$ python3 -q
>>> import numpy as np
>>> import numpy.linalg as la
>>> np.set_printoptions(precision=2, suppress=True, linewidth=200)
>>> def rd(a):
...     return np.round(a, 2) + 0
... 
>>> mat = np.loadtxt("m.csv", delimiter=",")
>>> mat
array([[ 0.,  0.,  0.,  1., -2.,  0., -2.,  1.,  0., -3.,  0.,  0.,  0.],
       [-3.,  0., -3.,  0.,  0., -2.,  0.,  0.,  0.,  0.,  0.,  0.,  0.],
       [ 0.,  0.,  0.,  0.,  0.,  0.,  0.,  0.,  0.,  0.,  0.,  1.,  0.],
       [ 0.,  3.,  0.,  0., -1., -3.,  3.,  0.,  0.,  0.,  1.,  0.,  0.],
       [ 0.,  0.,  3.,  0.,  0.,  0.,  0.,  1.,  0.,  0.,  0.,  0., -3.]])
>>> vec = np.array([3, 1, 0, -3, -1, -1, -2, 1, -3, 2, 0, -3, 1])
>>> mat @ np.eye(13)[9]
array([-3.,  0.,  0.,  0.,  0.])
>>> (mat @ vec).argmax()
np.int64(3)
>>> u = np.array([1, 1, 1])
>>> np.cross(mat[0, :3], mat[1, :3])
array([-0.,  0.,  0.])
>>> np.correlate(mat[0], mat[1], "full")
array([ 0.,  0.,  0.,  0.,  0.,  0.,  0.,  0.,  0.,  0., -2.,  4.,  0.,  1.,  4., -3., 18., -3.,  6.,  6.,  0.,  9.,  0.,  0.,  0.])
>>> np.polyval(u, mat[0])
array([1., 1., 1., 3., 3., 1., 3., 3., 1., 7., 1., 1., 1.])
>>> np.convolve(mat[0], u)
array([ 0.,  0.,  0.,  1., -1., -1., -4., -1., -1., -2., -3., -3.,  0.,  0.,  0.])
>>> m1 = np.vander(np.arange(11) - 2, 4, increasing=True)
>>> m1
array([[  1,  -2,   4,  -8],
       [  1,  -1,   1,  -1],
       [  1,   0,   0,   0],
       [  1,   1,   1,   1],
       [  1,   2,   4,   8],
       [  1,   3,   9,  27],
       [  1,   4,  16,  64],
       [  1,   5,  25, 125],
       [  1,   6,  36, 216],
       [  1,   7,  49, 343],
       [  1,   8,  64, 512]])
>>> # column 3 dominates
>>> Uu, sigma, VT = la.svd(m1, full_matrices=False)
>>> rd(VT @ VT.T)
array([[1., 0., 0., 0.],
       [0., 1., 0., 0.],
       [0., 0., 1., 0.],
       [0., 0., 0., 1.]])
>>> rd(sigma)
array([675.08,  16.77,   3.84,   1.84])
>>> (sigma > 1e-8).sum()
np.int64(4)
>>> np.abs(Uu[:, 0]).round(6).argmax()
np.int64(10)
>>> Uu, sigma, VT = la.svd(m1)
>>> np.argmax(sigma[:-1] / (sigma[1:] + 1e-6)) + 1
np.int64(1)
>>> other = Uu[:, :1] @ np.diag(sigma[:1]) @ VT[:1]
>>> rd(la.norm(m1 - other, 2)), rd(sigma[1])
(np.float64(16.77), np.float64(16.77))
>>> data = np.load("arr.npy")
>>> data
array([[  3,   4,   5,   6,   7,   8,   9,  10,  11],
       [ 12,  13,  14,  15,  16,  17,  18,  19,  20],
       [ 21,  22,  23,  24,  25,  26,  27,  28,  29],
       [ 30,  31,  32,  33,  34,  35,  36,  37,  38],
       [ 39,  40,  41,  42,  43,  44,  45,  46,  47],
       [ 48,  49,  50,  51,  52,  53,  54,  55,  56],
       [ 57,  58,  59,  60,  61,  62,  63,  64,  65],
       [ 66,  67,  68,  69,  70,  71,  72,  73,  74],
       [ 75,  76,  77,  78,  79,  80,  81,  82,  83],
       [ 84,  85,  86,  87,  88,  89,  90,  91,  92],
       [ 93,  94,  95,  96,  97,  98,  99, 100, 101],
       [102, 103, 104, 105, 106, 107, 108, 109, 110],
       [111, 112, 113, 114, 115, 116, 117, 118, 119]])
>>> np.allclose(data[:-1].T @ la.lstsq(data[:-1].T, data[-1])[0], data[-1])
True
>>> rd(data @ la.pinv(data) @ data)
array([[  3.,   4.,   5.,   6.,   7.,   8.,   9.,  10.,  11.],
       [ 12.,  13.,  14.,  15.,  16.,  17.,  18.,  19.,  20.],
       [ 21.,  22.,  23.,  24.,  25.,  26.,  27.,  28.,  29.],
       [ 30.,  31.,  32.,  33.,  34.,  35.,  36.,  37.,  38.],
       [ 39.,  40.,  41.,  42.,  43.,  44.,  45.,  46.,  47.],
       [ 48.,  49.,  50.,  51.,  52.,  53.,  54.,  55.,  56.],
       [ 57.,  58.,  59.,  60.,  61.,  62.,  63.,  64.,  65.],
       [ 66.,  67.,  68.,  69.,  70.,  71.,  72.,  73.,  74.],
       [ 75.,  76.,  77.,  78.,  79.,  80.,  81.,  82.,  83.],
       [ 84.,  85.,  86.,  87.,  88.,  89.,  90.,  91.,  92.],
       [ 93.,  94.,  95.,  96.,  97.,  98.,  99., 100., 101.],
       [102., 103., 104., 105., 106., 107., 108., 109., 110.],
       [111., 112., 113., 114., 115., 116., 117., 118., 119.]])
>>> rd(np.trace(la.pinv(data) @ data))
np.float64(2.0)
>>> np.unique(data.round(6), axis=0).shape
(13, 9)
>>> la.lstsq(data[:-1].T, data[-1])[2]
np.int32(2)
>>> Uu, sigma, VT = la.svd(data)
>>> V = VT[:(sigma > 1e-8).sum()]
>>> rng = np.random.default_rng(2151)
>>> vec = data[6] + 5 * data[1] + rng.integers(2) * np.eye(9)[1]
>>> vec
array([117., 124., 129., 135., 141., 147., 153., 159., 165.])
>>> rd(np.diag(V.T @ V))
array([0.38, 0.26, 0.18, 0.13, 0.11, 0.13, 0.18, 0.26, 0.38])
>>> rd(V.T @ V)
array([[ 0.38,  0.31,  0.24,  0.18,  0.11,  0.04, -0.02, -0.09, -0.16],
       [ 0.31,  0.26,  0.21,  0.16,  0.11,  0.06,  0.01, -0.04, -0.09],
       [ 0.24,  0.21,  0.18,  0.14,  0.11,  0.08,  0.04,  0.01, -0.02],
       [ 0.18,  0.16,  0.14,  0.13,  0.11,  0.09,  0.08,  0.06,  0.04],
       [ 0.11,  0.11,  0.11,  0.11,  0.11,  0.11,  0.11,  0.11,  0.11],
       [ 0.04,  0.06,  0.08,  0.09,  0.11,  0.13,  0.14,  0.16,  0.18],
       [-0.02,  0.01,  0.04,  0.08,  0.11,  0.14,  0.18,  0.21,  0.24],
       [-0.09, -0.04,  0.01,  0.06,  0.11,  0.16,  0.21,  0.26,  0.31],
       [-0.16, -0.09, -0.02,  0.04,  0.11,  0.18,  0.24,  0.31,  0.38]])
>>> la.matrix_rank(np.vstack([data, vec]))
np.int64(3)
>>> rd(la.norm(vec - V.T @ V @ vec))
np.float64(0.86)
>>> rank = la.matrix_rank(data)
>>> rank
np.int64(2)
>>> ns = la.svd(data)[2][rank:].T
>>> [int(la.matrix_rank(np.delete(data, i, axis=0))) for i in range(13)]
[2, 2, 2, 2, 2, 2, 2, 2, 2, 2, 2, 2, 2]
>>> [int(la.matrix_rank(data[:i])) for i in range(1, len(data) + 1)]
[1, 2, 2, 2, 2, 2, 2, 2, 2, 2, 2, 2, 2]
>>> np.argsort(-la.norm(data, axis=0).round(6), kind="stable")[:3]
array([8, 7, 6])
>>> w1 = np.array([[5, 0, -5, 1],
...     [-1, -4, 3, 1],
...     [5, -3, -1, 4],
...     [2, 1, -4, -5],
...     [3, 2, -5, 4],
...     [5, -4, 3, 2],
...     [-5, 3, -3, -5],
...     [3, 2, 1, -1],
...     [0, -3, 3, -3]])
>>> coef = np.array([3, -2, -2, 1])
>>> hid = np.maximum(data @ w1 + coef, 0)
>>> la.matrix_rank(hid)
np.int64(1)
>>> (hid > 0).mean(axis=0)
array([1., 0., 0., 0.])
>>> Z = np.array([[1, -3, -3], [-1, -2, 0], [1, 2, -2], [2, 2, 0]])
>>> hid @ Z
array([[   97,  -291,  -291],
       [  250,  -750,  -750],
       [  403, -1209, -1209],
       [  556, -1668, -1668],
       [  709, -2127, -2127],
       [  862, -2586, -2586],
       [ 1015, -3045, -3045],
       [ 1168, -3504, -3504],
       [ 1321, -3963, -3963],
       [ 1474, -4422, -4422],
       [ 1627, -4881, -4881],
       [ 1780, -5340, -5340],
       [ 1933, -5799, -5799]])
>>> w1 @ Z
array([[  2, -23,  -5],
       [  8,  19,  -3],
       [ 15,  -3, -13],
       [-13, -26,   2],
       [  4, -15,   1],
       [ 16,   3, -21],
       [-21,  -7,  21],
       [  0, -13, -11],
       [  0,   6,  -6]])
>>> M = np.loadtxt("w.csv", delimiter=",")
>>> M
array([[ 1., -1.,  0.,  3.,  1.,  3.,  1.,  3.,  3.,  0.],
       [ 0.,  1., -1.,  0.,  3.,  1.,  3.,  1.,  3.,  3.],
       [ 3.,  0.,  1., -1.,  0.,  3.,  1.,  3.,  1.,  3.],
       [ 3.,  3.,  0.,  1., -1.,  0.,  3.,  1.,  3.,  1.],
       [ 1.,  3.,  3.,  0.,  1., -1.,  0.,  3.,  1.,  3.],
       [ 3.,  1.,  3.,  3.,  0.,  1., -1.,  0.,  3.,  1.],
       [ 1.,  3.,  1.,  3.,  3.,  0.,  1., -1.,  0.,  3.],
       [ 3.,  1.,  3.,  1.,  3.,  3.,  0.,  1., -1.,  0.],
       [ 0.,  3.,  1.,  3.,  1.,  3.,  3.,  0.,  1., -1.],
       [-1.,  0.,  3.,  1.,  3.,  1.,  3.,  3.,  0.,  1.]])
>>> u, g = M[3], M[4]
>>> u @ u
np.float64(40.0)
>>> p = (u @ g) / (u @ u) * u
>>> p
array([ 1.5,  1.5,  0. ,  0.5, -0.5,  0. ,  1.5,  0.5,  1.5,  0.5])
>>> np.outer(u, g)
array([[ 3.,  9.,  9.,  0.,  3., -3.,  0.,  9.,  3.,  9.],
       [ 3.,  9.,  9.,  0.,  3., -3.,  0.,  9.,  3.,  9.],
       [ 0.,  0.,  0.,  0.,  0., -0.,  0.,  0.,  0.,  0.],
       [ 1.,  3.,  3.,  0.,  1., -1.,  0.,  3.,  1.,  3.],
       [-1., -3., -3., -0., -1.,  1., -0., -3., -1., -3.],
       [ 0.,  0.,  0.,  0.,  0., -0.,  0.,  0.,  0.,  0.],
       [ 3.,  9.,  9.,  0.,  3., -3.,  0.,  9.,  3.,  9.],
       [ 1.,  3.,  3.,  0.,  1., -1.,  0.,  3.,  1.,  3.],
       [ 3.,  9.,  9.,  0.,  3., -3.,  0.,  9.,  3.,  9.],
       [ 1.,  3.,  3.,  0.,  1., -1.,  0.,  3.,  1.,  3.]])
>>> rd(la.norm(u + g) ** 2 + la.norm(u - g) ** 2)
np.float64(160.0)
>>> X = np.load("sample11.npy")
>>> X
array([[-4,  1,  0,  0,  0,  0],
       [ 1, -3,  0,  0,  0,  0],
       [-9,  4,  0,  0,  0,  0],
       [ 0,  0, -4,  1,  0,  0],
       [ 0,  0,  1, -3,  0,  0],
       [ 0,  0, -9,  4,  0,  0],
       [ 0,  0,  0,  0, -4,  1],
       [ 0,  0,  0,  0,  1, -3],
       [ 0,  0,  0,  0, -9,  4]])
>>> vec = np.array([9, 3, 4, 4, 6, 5])
>>> y = X @ vec
>>> rd(la.pinv(X) @ X)
array([[1., 0., 0., 0., 0., 0.],
       [0., 1., 0., 0., 0., 0.],
       [0., 0., 1., 0., 0., 0.],
       [0., 0., 0., 1., 0., 0.],
       [0., 0., 0., 0., 1., 0.],
       [0., 0., 0., 0., 0., 1.]])
>>> try:
...     la.solve(X, y)
... except la.LinAlgError as e:
...     print(repr(e))
... 
LinAlgError('Last 2 dimensions of the array must be square')
>>> rd(la.lstsq(X, y)[0])
array([9., 3., 4., 4., 6., 5.])
>>> y
array([-33,   0, -69, -12,  -8, -20, -19,  -9, -34])
>>> y = y + 0.1 * rng.normal(size=9)
>>> rd(y)
array([-32.98,   0.06, -69.09, -11.87,  -7.89, -19.95, -18.98,  -8.92, -34.09])
>>> coef, *_ = la.lstsq(X, y)
>>> rd(X.T @ (y - X @ coef))
array([0., 0., 0., 0., 0., 0.])
>>> rd(la.norm(y - X @ coef))
np.float64(0.08)
>>> u = np.array([0, 2, 4])
>>> np.convolve(X[5], u)
array([  0,   0,   0, -18, -28,  16,   0,   0])
>>> J = np.load("run9.npy")
>>> rd(J)
array([[-3.34, -2.64, -0.63, -0.3 , -0.67, -0.27, -0.6 , -1.23,  0.92, -1.02,  0.45,  1.29,  0.45],
       [-3.59, -2.41, -0.86, -0.04, -1.19, -0.05, -0.2 ,  0.06,  1.02, -1.33,  0.45,  0.71,  0.79],
       [-3.5 , -2.58, -0.75, -0.19, -0.91, -0.17, -0.42, -0.66,  0.98, -1.18,  0.46,  1.04,  0.61],
       [-3.59, -2.31, -0.9 ,  0.02, -1.29,  0.  , -0.1 ,  0.36,  1.02, -1.38,  0.45,  0.56,  0.86],
       [-3.46, -1.96, -0.98,  0.19, -1.53,  0.15,  0.17,  1.2 ,  1.  , -1.47,  0.41,  0.13,  1.01],
       [-3.14, -2.65, -0.52, -0.39, -0.44, -0.35, -0.73, -1.69,  0.86, -0.87,  0.44,  1.47,  0.31],
       [-0.47, -1.5 ,  0.38, -0.78,  1.13, -0.67, -1.23, -3.75,  0.07,  0.46,  0.14,  1.93, -0.72],
       [ 2.95,  2.63,  0.44,  0.46,  0.27,  0.4 ,  0.83,  2.02, -0.8 ,  0.74, -0.42, -1.59, -0.2 ],
       [ 2.3 ,  0.6 ,  0.95, -0.59,  1.79, -0.5 , -0.83, -3.04, -0.7 ,  1.36, -0.23,  1.01, -1.16],
       [ 3.26,  1.66,  1.  , -0.31,  1.66, -0.25, -0.36, -1.75, -0.95,  1.49, -0.38,  0.18, -1.09],
       [ 3.16,  1.53,  1.01, -0.35,  1.7 , -0.29, -0.43, -1.95, -0.93,  1.49, -0.36,  0.3 , -1.11],
       [-3.2 , -2.66, -0.55, -0.37, -0.51, -0.33, -0.69, -1.57,  0.88, -0.91,  0.44,  1.42,  0.35],
       [ 1.54, -0.06,  0.83, -0.7 ,  1.71, -0.59, -1.03, -3.51, -0.5 ,  1.16, -0.12,  1.4 , -1.1 ],
       [ 0.85, -0.6 ,  0.69, -0.75,  1.56, -0.64, -1.15, -3.74, -0.3 ,  0.94, -0.03,  1.65, -1.  ],
       [-3.57, -2.24, -0.92,  0.06, -1.35,  0.04, -0.04,  0.55,  1.02, -1.41,  0.44,  0.47,  0.89]])
>>> [round(float(x), 2) for x in la.svd(J, compute_uv=False)[:3]]
[16.01, 10.89, 0.0]
